$ python -q
>>> import numpy as np
>>> np.set_printoptions(precision=3, suppress=True, linewidth=140)
>>> tidy = lambda a: np.round(a, 3) + 0
>>> B = np.array([[-8, -1, -4, 1, 6, 8],
...     [-1, -7, 1, -8, 3, 3],
...     [-6, 6, -5, -6, 7, -2],
...     [0, 1, -1, 8, 9, -5],
...     [-2, -1, -4, 7, 8, -1],
...     [-1, -5, 9, -2, 3, -9]])
>>> F = np.tril(B)
>>> F
array([[-8,  0,  0,  0,  0,  0],
       [-1, -7,  0,  0,  0,  0],
       [-6,  6, -5,  0,  0,  0],
       [ 0,  1, -1,  8,  0,  0],
       [-2, -1, -4,  7,  8,  0],
       [-1, -5,  9, -2,  3, -9]])
>>> q, V = np.linalg.qr(F[:, :4])[0], np.linalg.qr(F[:, 4:])[0]
>>> sv = np.linalg.svd(q.T @ V, compute_uv=False)
>>> (sv > 0.9).sum()
np.int64(1)
>>> tidy(np.linalg.norm(q @ q.T - V @ V.T, 2))
np.float64(1.0)
>>> G = F.T @ F
>>> tidy(np.linalg.eigvalsh(G)[::-1])
array([265.665, 157.416, 107.48 ,  49.29 ,  27.947,   4.201])
>>> np.trace(G), (F ** 2).sum()
(np.int64(612), np.int64(612))
>>> (F @ F.T).shape
(6, 6)
>>> m1 = np.load("x.npy")
>>> m1
array([[ 0, -1,  4,  2,  3],
       [ 0,  0, -1, -6,  9],
       [ 0,  0,  0,  4, -8],
       [ 0,  0,  0,  0,  3],
       [ 0,  0,  0,  0,  0]])
>>> tidy(np.linalg.norm(m1, 2) / np.linalg.norm(m1))
np.float64(0.932)
>>> [round(float(x), 3) for x in np.linalg.svd(m1, compute_uv=False)[:3]]
[14.347, 5.466, 1.125]
>>> np.linalg.cond(m1) > 100
np.True_
>>> left, sv, Vh = np.linalg.svd(m1)
>>> V = Vh[:(sv > 1e-8).sum()]
>>> rng = np.random.default_rng(296051)
>>> x = m1[3] + 3 * m1[0] + rng.integers(2) * np.eye(5)[4]
>>> x
array([ 0., -3., 12.,  6., 12.])
>>> tidy(V.T @ V)
array([[0., 0., 0., 0., 0.],
       [0., 1., 0., 0., 0.],
       [0., 0., 1., 0., 0.],
       [0., 0., 0., 1., 0.],
       [0., 0., 0., 0., 1.]])
>>> tidy(np.linalg.norm(x - V.T @ V @ x))
np.float64(0.0)
>>> tidy(np.diag(V.T @ V))
array([0., 1., 1., 1., 1.])
>>> K = np.load("m.npy")
>>> tidy(K)
array([[0.5  , 0.   , 0.25 , 0.25 , 0.   ],
       [0.   , 1.   , 0.   , 0.   , 0.   ],
       [0.5  , 0.   , 0.5  , 0.   , 0.   ],
       [0.   , 0.   , 0.333, 0.333, 0.333],
       [0.   , 0.   , 0.   , 0.   , 1.   ]])
>>> idx = rng.permutation(5)
>>> idx
array([3, 4, 0, 1, 2])
>>> B = K[idx][:, idx]
>>> tidy(B)
array([[0.333, 0.333, 0.   , 0.   , 0.333],
       [0.   , 1.   , 0.   , 0.   , 0.   ],
       [0.25 , 0.   , 0.5  , 0.   , 0.25 ],
       [0.   , 0.   , 0.   , 1.   , 0.   ],
       [0.   , 0.   , 0.5  , 0.   , 0.5  ]])
>>> tidy(np.sort(np.abs(np.linalg.eigvals(B))))
array([0.298, 0.298, 0.94 , 1.   , 1.   ])
>>> np.allclose(B, K)
False
>>> q, r_ = np.linalg.qr(K)
>>> tidy(r_)
array([[-0.707,  0.   , -0.53 , -0.177,  0.   ],
       [ 0.   ,  1.   ,  0.   ,  0.   ,  0.   ],
       [ 0.   ,  0.   , -0.377, -0.212, -0.294],
       [ 0.   ,  0.   ,  0.   ,  0.312,  0.156],
       [ 0.   ,  0.   ,  0.   ,  0.   ,  1.   ]])
>>> tidy(q.T @ q)
array([[1., 0., 0., 0., 0.],
       [0., 1., 0., 0., 0.],
       [0., 0., 1., 0., 0.],
       [0., 0., 0., 1., 0.],
       [0., 0., 0., 0., 1.]])
>>> tidy(np.trace(q @ q.T))
np.float64(5.0)
>>> W0 = np.load("test10.npy")
>>> W0
array([[  0,   5,  -4,  -2,  -1,  -3,  -1,   4],
       [  5,   4,  -9,  -5,   4,  -5,   0,   8],
       [ 10,   9,  -5,  -8,   8,  -7,   0,   9],
       [ 12,  13,  -1,  -5,   7, -12,   5,  11],
       [ 17,   8,   3,   0,  11, -12,   4,   7],
       [ 14,   3,   4,   2,   7, -17,   9,   9],
       [ 17,   6,   2,   3,   2, -19,   8,  13],
       [ 18,  10,   5,   8,  -2, -23,   8,  12],
       [ 15,  10,   7,   7,  -2, -26,   6,  16],
       [ 19,   8,   2,  11,  -6, -21,   3,  11],
       [ 17,  10,  -2,  15, -11, -19,   8,   7],
       [ 22,   5,  -3,  17, -10, -22,   7,   8],
       [ 21,   0,   0,  21,  -5, -18,   8,   6],
       [ 19,   1,   1,  17,  -2, -23,   4,   7],
       [ 17,  -1,  -4,  16,   0, -25,   0,  12],
       [ 20,   3,   0,  13,  -5, -28,   0,  12],
       [ 19,   7,   3,  13,  -8, -31,  -4,  16],
       [ 22,  12,   3,  16,  -8, -35,  -8,  11],
       [ 24,  17,   7,  14, -13, -30,  -8,  15],
       [ 20,  20,   2,  12, -17, -28, -11,  10],
       [ 16,  17,   0,  12, -20, -31, -12,  13],
       [ 15,  19,   4,  15, -17, -32, -13,  10]])
>>> Xc = (W0 - W0.mean(axis=0)) / W0.std(axis=0)
>>> tidy(Xc.std(axis=0))
array([1., 1., 1., 1., 1., 1., 1., 1.])
>>> np.argwhere(np.abs(Xc) > 2)
array([[0, 0],
       [0, 5],
       [0, 7],
       [1, 0],
       [1, 2],
       [2, 3]])
>>> beta = np.linalg.lstsq(np.delete(Xc, 0, axis=1), Xc[:, 0])[0]
>>> tidy(beta)
array([ 0.65 , -0.115,  1.236,  0.817, -0.212,  0.237,  0.189])
>>> tidy(1 - np.var(Xc[:, 0] - np.delete(Xc, 0, axis=1) @ beta))
np.float64(0.827)
>>> tidy(np.sort(np.abs(np.linalg.eigvals(K)))[::-1])
array([1.   , 1.   , 0.94 , 0.298, 0.298])
>>> tidy(np.linalg.matrix_power(K, 100))
array([[0.001, 0.   , 0.001, 0.   , 0.998],
       [0.   , 1.   , 0.   , 0.   , 0.   ],
       [0.001, 0.   , 0.001, 0.   , 0.998],
       [0.001, 0.   , 0.001, 0.   , 0.999],
       [0.   , 0.   , 0.   , 0.   , 1.   ]])
>>> tidy(np.linalg.matrix_power(K, 2))
array([[0.375, 0.   , 0.333, 0.208, 0.083],
       [0.   , 1.   , 0.   , 0.   , 0.   ],
       [0.5  , 0.   , 0.375, 0.125, 0.   ],
       [0.167, 0.   , 0.278, 0.111, 0.444],
       [0.   , 0.   , 0.   , 0.   , 1.   ]])
>>> pr = np.eye(5)[1]
>>> for _ in range(6):
...     pr = pr @ K
...     print(pr.round(3))
... 
[0. 1. 0. 0. 0.]
[0. 1. 0. 0. 0.]
[0. 1. 0. 0. 0.]
[0. 1. 0. 0. 0.]
[0. 1. 0. 0. 0.]
[0. 1. 0. 0. 0.]
>>> t = np.radians(135)
>>> r_ = np.eye(8)
>>> r_[7, 7] = r_[5, 5] = np.cos(t)
>>> r_[7, 5], r_[5, 7] = -np.sin(t), np.sin(t)
>>> tidy(r_)
array([[ 1.   ,  0.   ,  0.   ,  0.   ,  0.   ,  0.   ,  0.   ,  0.   ],
       [ 0.   ,  1.   ,  0.   ,  0.   ,  0.   ,  0.   ,  0.   ,  0.   ],
       [ 0.   ,  0.   ,  1.   ,  0.   ,  0.   ,  0.   ,  0.   ,  0.   ],
       [ 0.   ,  0.   ,  0.   ,  1.   ,  0.   ,  0.   ,  0.   ,  0.   ],
       [ 0.   ,  0.   ,  0.   ,  0.   ,  1.   ,  0.   ,  0.   ,  0.   ],
       [ 0.   ,  0.   ,  0.   ,  0.   ,  0.   , -0.707,  0.   ,  0.707],
       [ 0.   ,  0.   ,  0.   ,  0.   ,  0.   ,  0.   ,  1.   ,  0.   ],
       [ 0.   ,  0.   ,  0.   ,  0.   ,  0.   , -0.707,  0.   , -0.707]])
>>> B = W0 @ r_.T
>>> tidy(np.linalg.det(r_)), tidy(np.trace(r_))
(np.float64(1.0), np.float64(4.586))
>>> feats = np.array([[-3.0, -1.0, 0.0, 0.0, 0.0, 0.0, 0.0, 0.0],
...     [-1.0, 2.0, 0.0, 0.0, 0.0, 0.0, 0.0, 0.0],
...     [0.0, 0.0, -1.0, -2.0, 0.0, -2.0, 2.0, -2.0],
...     [0.0, 0.0, 2.0, 2.0, 3.0, 3.0, -1.0, 3.0],
...     [0.0, 0.0, 0.0, 1.0, 1.0, 2.0, 1.0, 0.0],
...     [0.0, 0.0, -2.0, -2.0, 3.0, 2.0, -3.0, -1.0],
...     [0.0, 0.0, -2.0, 2.0, -1.0, -3.0, -1.0, -1.0],
...     [0.0, 0.0, -3.0, 0.0, -1.0, 0.0, -2.0, -3.0]])
>>> feats
array([[-3., -1.,  0.,  0.,  0.,  0.,  0.,  0.],
       [-1.,  2.,  0.,  0.,  0.,  0.,  0.,  0.],
       [ 0.,  0., -1., -2.,  0., -2.,  2., -2.],
       [ 0.,  0.,  2.,  2.,  3.,  3., -1.,  3.],
       [ 0.,  0.,  0.,  1.,  1.,  2.,  1.,  0.],
       [ 0.,  0., -2., -2.,  3.,  2., -3., -1.],
       [ 0.,  0., -2.,  2., -1., -3., -1., -1.],
       [ 0.,  0., -3.,  0., -1.,  0., -2., -3.]])
>>> B = feats / np.sqrt((feats ** 2).mean(axis=1, keepdims=True))
>>> tidy(np.linalg.norm(B, axis=1))
array([2.828, 2.828, 2.828, 2.828, 2.828, 2.828, 2.828, 2.828])
>>> np.linalg.matrix_rank(feats - feats.mean(axis=1, keepdims=True))
np.int64(7)
>>> tidy(B[1])
array([-1.265,  2.53 ,  0.   ,  0.   ,  0.   ,  0.   ,  0.   ,  0.   ])
